$ ipython --no-banner

In [1]: import numpy as np

In [2]: import numpy.linalg as la

In [3]: np.set_printoptions(precision=3, suppress=True, linewidth=140)

In [4]: X = np.loadtxt("run8.csv", delimiter=",")

In [5]: print(X)
[[-1.    -0.945  1.   ]
 [ 1.3    0.114 -0.2  ]
 [ 1.4    0.5   -0.5  ]
 [-0.5   -0.992  0.9  ]
 [ 0.1    0.258 -0.3  ]
 [-0.9    0.589 -0.5  ]
 [ 1.1    0.792 -0.9  ]
 [ 0.5   -0.085  0.1  ]
 [-0.9   -0.113  0.1  ]
 [ 0.4    0.412 -0.5  ]
 [ 0.5    0.738 -0.8  ]
 [ 1.6    0.816 -0.8  ]
 [-1.5   -0.834  0.9  ]
 [-0.2    0.538 -0.6  ]
 [-1.2   -0.53   0.5  ]
 [-0.4   -0.357  0.3  ]
 [ 1.8   -0.742  0.7  ]
 [ 1.6   -0.951  1.1  ]
 [-0.1    0.159 -0.2  ]
 [ 0.5   -1.381  1.3  ]
 [-0.3   -1.053  1.   ]
 [-0.4    0.108 -0.1  ]
 [-0.2    0.288 -0.3  ]
 [-0.8   -1.788  1.8  ]
 [-2.5    0.086 -0.1  ]
 [ 1.    -0.262  0.2  ]]

In [6]: Xc = X - X.mean(axis=0)

In [7]: left, s, Vh = la.svd(Xc, full_matrices=False)

In [8]: print(np.abs(left[:, 0]).argmax())
23

In [9]: print(np.round(Xc.mean(axis=0), 3) + 0)
[0. 0. 0.]

In [10]: print((np.sign(left[:, 0]) == np.sign(left[0, 0])).astype(int))
[1 0 0 1 0 1 0 0 1 0 0 0 1 0 1 1 0 0 0 1 1 1 0 1 1 0]

In [11]: print(Vh[0] * np.sign(Vh[0, np.abs(Vh[0]).argmax()]))
[ 0.777  0.439 -0.451]

In [12]: rng = np.random.default_rng(73963)

In [13]: idx = rng.integers(0, 2, 7)

In [14]: mat = np.array([[5, 2, 3, 0, 0, 3, 2],
    ...:     [0, 0, 2, 4, 0, 3, 1],
    ...:     [1, 5, 2, 3, 1, 4, 4],
    ...:     [1, 5, 3, 4, 0, 0, 1],
    ...:     [1, 3, 3, 2, 0, 2, 2],
    ...:     [2, 4, 3, 2, 0, 2, 2],
    ...:     [2, 1, 5, 4, 2, 2, 3]]) * (idx[:, None] == idx)

In [15]: print(mat)
[[5 0 3 0 0 3 0]
 [0 0 0 0 0 0 1]
 [1 0 2 3 1 4 0]
 [1 0 3 4 0 0 0]
 [1 0 3 2 0 2 0]
 [2 0 3 2 0 2 0]
 [0 1 0 0 0 0 3]]

In [16]: # 2 blocks once reordered

In [17]: gram = np.cov(X, rowvar=False)

In [18]: print(round(np.corrcoef(X[:, 1], X[:, 2])[0, 1], 3))
-0.997

In [19]: print(np.argsort(-X.std(axis=0).round(6), kind="stable"))
[0 2 1]

In [20]: print(np.round(np.median(X, axis=0), 3) + 0)
[-0.15  0.    0.  ]

In [21]: print(X.std(axis=0))
[1.057 0.707 0.72 ]

In [22]: feats = np.load("sample10.npy")

In [23]: print(feats)
[[1.    0.7   0.49  0.343 0.24  0.168 0.118]
 [0.7   1.    0.7   0.49  0.343 0.24  0.168]
 [0.49  0.7   1.    0.7   0.49  0.343 0.24 ]
 [0.343 0.49  0.7   1.    0.7   0.49  0.343]
 [0.24  0.343 0.49  0.7   1.    0.7   0.49 ]
 [0.168 0.24  0.343 0.49  0.7   1.    0.7  ]
 [0.118 0.168 0.24  0.343 0.49  0.7   1.   ]]

In [24]: # symmetric, so the eigenvalues are real

In [25]: vec = np.array([2, 0, 1, 0, 0, 2, 2])

In [26]: target = feats @ vec

In [27]: c, lr = np.zeros(7), 1 / la.norm(feats, 2) ** 2

In [28]: for i in range(3):
    ...:     c -= lr * feats.T @ (feats @ c - target)
    ...:     if i % 1 == 0: print(i, round(la.norm(feats @ c - target), 3))
    ...: 
0 1.691
1 1.582
2 1.491

In [29]: print(c)
[0.712 0.801 0.865 0.916 0.996 1.061 0.969]

In [30]: arr = np.loadtxt("x.csv", delimiter=",")

In [31]: print(arr)
[[ 3.  3. -2. -1.  3. -1. -2.  0. -3.  0. -3. -2.  2.  2. -1.]
 [-1.  3.  3. -2. -1.  3. -1. -2.  0. -3.  0. -3. -2.  2.  2.]
 [ 2. -1.  3.  3. -2. -1.  3. -1. -2.  0. -3.  0. -3. -2.  2.]
 [ 2.  2. -1.  3.  3. -2. -1.  3. -1. -2.  0. -3.  0. -3. -2.]
 [-2.  2.  2. -1.  3.  3. -2. -1.  3. -1. -2.  0. -3.  0. -3.]
 [-3. -2.  2.  2. -1.  3.  3. -2. -1.  3. -1. -2.  0. -3.  0.]
 [ 0. -3. -2.  2.  2. -1.  3.  3. -2. -1.  3. -1. -2.  0. -3.]
 [-3.  0. -3. -2.  2.  2. -1.  3.  3. -2. -1.  3. -1. -2.  0.]
 [ 0. -3.  0. -3. -2.  2.  2. -1.  3.  3. -2. -1.  3. -1. -2.]
 [-2.  0. -3.  0. -3. -2.  2.  2. -1.  3.  3. -2. -1.  3. -1.]
 [-1. -2.  0. -3.  0. -3. -2.  2.  2. -1.  3.  3. -2. -1.  3.]
 [ 3. -1. -2.  0. -3.  0. -3. -2.  2.  2. -1.  3.  3. -2. -1.]
 [-1.  3. -1. -2.  0. -3.  0. -3. -2.  2.  2. -1.  3.  3. -2.]
 [-2. -1.  3. -1. -2.  0. -3.  0. -3. -2.  2.  2. -1.  3.  3.]
 [ 3. -2. -1.  3. -1. -2.  0. -3.  0. -3. -2.  2.  2. -1.  3.]]

In [32]: vec = np.array([2, 2, 0, 0, 3, 3, 3, 3, 0, 2, 3, 0, 3, 0, 1])

In [33]: h1 = np.maximum(arr @ vec, 0)

In [34]: print(np.maximum(arr @ vec, 0) - np.maximum(-arr @ vec, 0))
[  8.  -9. -17.  11. -11.   2.  13.   2.   4.   4. -11. -11.   3. -19. -19.]

In [35]: M2 = np.array([[3, 0],
    ...:     [1, 1],
    ...:     [0, 0],
    ...:     [2, 2],
    ...:     [2, 1],
    ...:     [0, 3],
    ...:     [1, 1],
    ...:     [2, 3],
    ...:     [3, 1],
    ...:     [0, 1],
    ...:     [2, 0],
    ...:     [2, 0],
    ...:     [1, 1],
    ...:     [1, 1],
    ...:     [3, 0]])

In [36]: print(np.einsum("ij->j", arr))
[-2. -2. -2. -2. -2. -2. -2. -2. -2. -2. -2. -2. -2. -2. -2.]

In [37]: print(np.einsum("ik,kj->ji", arr, M2))
[[ -4. -11.  -3.   7. -11. -22.   1.   6. -14.  -8.  15.   3. -14.  -6.  15.]
 [  0.  -3.  -7.   7.   6.   6.   7.  10.   2.   3. -15.  -8. -13. -11. -14.]]

In [38]: print(M2.T @ arr.T)
[[ -4. -11.  -3.   7. -11. -22.   1.   6. -14.  -8.  15.   3. -14.  -6.  15.]
 [  0.  -3.  -7.   7.   6.   6.   7.  10.   2.   3. -15.  -8. -13. -11. -14.]]
